>>> import numpy as np
>>> np.set_printoptions(suppress=True, linewidth=200)
>>> def rnd(a):
...     return np.round(a, 3) + 0
... 
>>> F = np.loadtxt("w.csv", delimiter=",")
>>> F
array([[-5.639,  1.963,  0.169,  4.341],
       [-6.901,  4.222, -0.267,  2.559],
       [-6.295,  3.715, -0.622,  2.609],
       [-4.448,  2.743,  0.331,  2.627],
       [-6.607,  1.744,  0.122,  2.808],
       [-6.29 ,  3.506,  1.038,  2.594],
       [-6.978,  2.586,  0.605,  0.686],
       [-4.433,  4.565, -0.847,  3.96 ],
       [-6.155,  2.47 , -0.339,  3.704],
       [-5.602,  3.121, -1.826,  3.566],
       [-5.444,  3.384,  0.27 ,  2.33 ],
       [-5.205,  2.043,  1.679,  2.879],
       [-6.129,  1.561, -0.963,  3.503],
       [-4.079,  2.763,  0.955,  1.621],
       [-5.714,  2.303, -0.296,  0.506],
       [-5.129,  2.811, -0.336,  1.168],
       [-5.66 ,  4.671,  0.437,  4.004],
       [-7.02 ,  3.166,  0.735,  3.345],
       [-6.345,  2.031,  0.247,  4.681],
       [-7.407,  2.282, -0.855,  1.718],
       [-8.122,  3.027,  0.667,  4.447],
       [-5.999,  3.487, -0.048,  2.687],
       [-7.06 ,  2.692,  1.14 ,  2.374],
       [-5.174,  3.108, -2.712,  1.707],
       [-4.198,  1.878,  1.759,  3.027],
       [-4.666,  3.969,  0.982,  3.674]])
>>> proj = F @ np.linalg.solve(F.T @ F, F.T)
>>> np.linalg.matrix_rank(np.eye(26) - proj)
np.int64(22)
>>> rnd(np.linalg.eigvalsh(proj))
array([0., 0., 0., 0., 0., 0., 0., 0., 0., 0., 0., 0., 0., 0., 0., 0., 0., 0., 0., 0., 0., 0., 1., 1., 1., 1.])
>>> vec = np.array([-8, -3, -1, 0])
>>> rhs = F @ vec
>>> coef, lr = np.zeros(4), 1 / np.linalg.norm(F, 2) ** 2
>>> for i in range(250):
...     coef -= lr * F.T @ (F @ coef - rhs)
...     if i % 50 == 0: print(i, round(np.linalg.norm(F @ coef - rhs), 3))
... 
0 32.675
50 13.047
100 5.621
150 2.571
200 1.223
>>> rnd(coef)
array([-7.959, -2.88 , -0.958, -0.039])
>>> rnd(np.linalg.cond(F))
np.float64(8.517)
>>> C2 = np.cov(F, rowvar=False)
>>> rnd(np.linalg.eigvalsh(C2)[::-1])
array([1.308, 1.107, 1.035, 0.639])
>>> rnd(np.polyfit(F[:, 3], F[:, 2], 1))
array([ 0.089, -0.172])
>>> rnd(F.std(axis=0))
array([1.022, 0.838, 0.994, 1.095])
>>> rnd(C2)
array([[ 1.086,  0.08 ,  0.039, -0.066],
       [ 0.08 ,  0.73 , -0.105,  0.112],
       [ 0.039, -0.105,  1.027,  0.111],
       [-0.066,  0.112,  0.111,  1.247]])
>>> np.argsort(-F.std(axis=0).round(6), kind="stable")
array([3, 0, 2, 1])
>>> rnd(np.median(F, axis=0))
array([-5.857,  2.787,  0.208,  2.747])
>>> C2.shape
(4, 4)
>>> rnd(np.corrcoef(F.T))
array([[ 1.   ,  0.089,  0.037, -0.057],
       [ 0.089,  1.   , -0.121,  0.118],
       [ 0.037, -0.121,  1.   ,  0.098],
       [-0.057,  0.118,  0.098,  1.   ]])
>>> O, V = np.linalg.qr(F[:, :2])[0], np.linalg.qr(F[:, 2:])[0]
>>> sig = np.linalg.svd(O.T @ V, compute_uv=False)
>>> rnd(np.degrees(np.arccos(sig.clip(0, 1))))
array([21.607, 85.221])
>>> W0 = np.load("dump.npy")
>>> W0
array([[0, 1, 1],
       [1, 0, 1],
       [1, 1, 0]])
>>> w, V = np.linalg.eig(W0)
>>> rnd(w)
array([-1.,  2., -1.])
>>> rnd(np.sort(np.linalg.eigvals(np.linalg.inv(W0))))
array([-1. , -1. ,  0.5])
>>> Ac = F - F.mean(axis=0)
>>> V = np.linalg.svd(Ac)[2][:1]
>>> Y = Ac - Ac @ V.T @ V
>>> rnd(np.diag(V.T @ V))
array([0.035, 0.01 , 0.092, 0.863])
>>> rnd((Ac @ V.T).std(axis=0))
array([1.122])
>>> rnd(np.linalg.norm(Y) / np.linalg.norm(Ac))
np.float64(0.825)
>>> rnd(Y.std(axis=0))
array([1.   , 0.83 , 0.934, 0.336])
>>> rnd(np.linalg.eigvalsh(W0).min())
np.float64(-1.0)
>>> [round(float(np.linalg.det(W0[:i, :i])), 2) + 0 for i in range(1, 4)]
[0.0, -1.0, 2.0]
>>> def softmax(z):
...     e = np.exp(z - z.max(axis=-1, keepdims=True))
...     return e / e.sum(axis=-1, keepdims=True)
... 
>>> rnd(softmax(W0[2] + -3))
array([0.422, 0.422, 0.155])
>>> scores = W0 @ W0.T / np.sqrt(3)
>>> rnd(softmax(scores))
array([[0.471, 0.264, 0.264],
       [0.264, 0.471, 0.264],
       [0.264, 0.264, 0.471]])
>>> softmax(scores).round(6).argmax(axis=1)
array([0, 1, 2])
>>> rnd(softmax(scores + np.triu(np.full(scores.shape, -np.inf), 1)))
array([[1.   , 0.   , 0.   ],
       [0.36 , 0.64 , 0.   ],
       [0.264, 0.264, 0.471]])
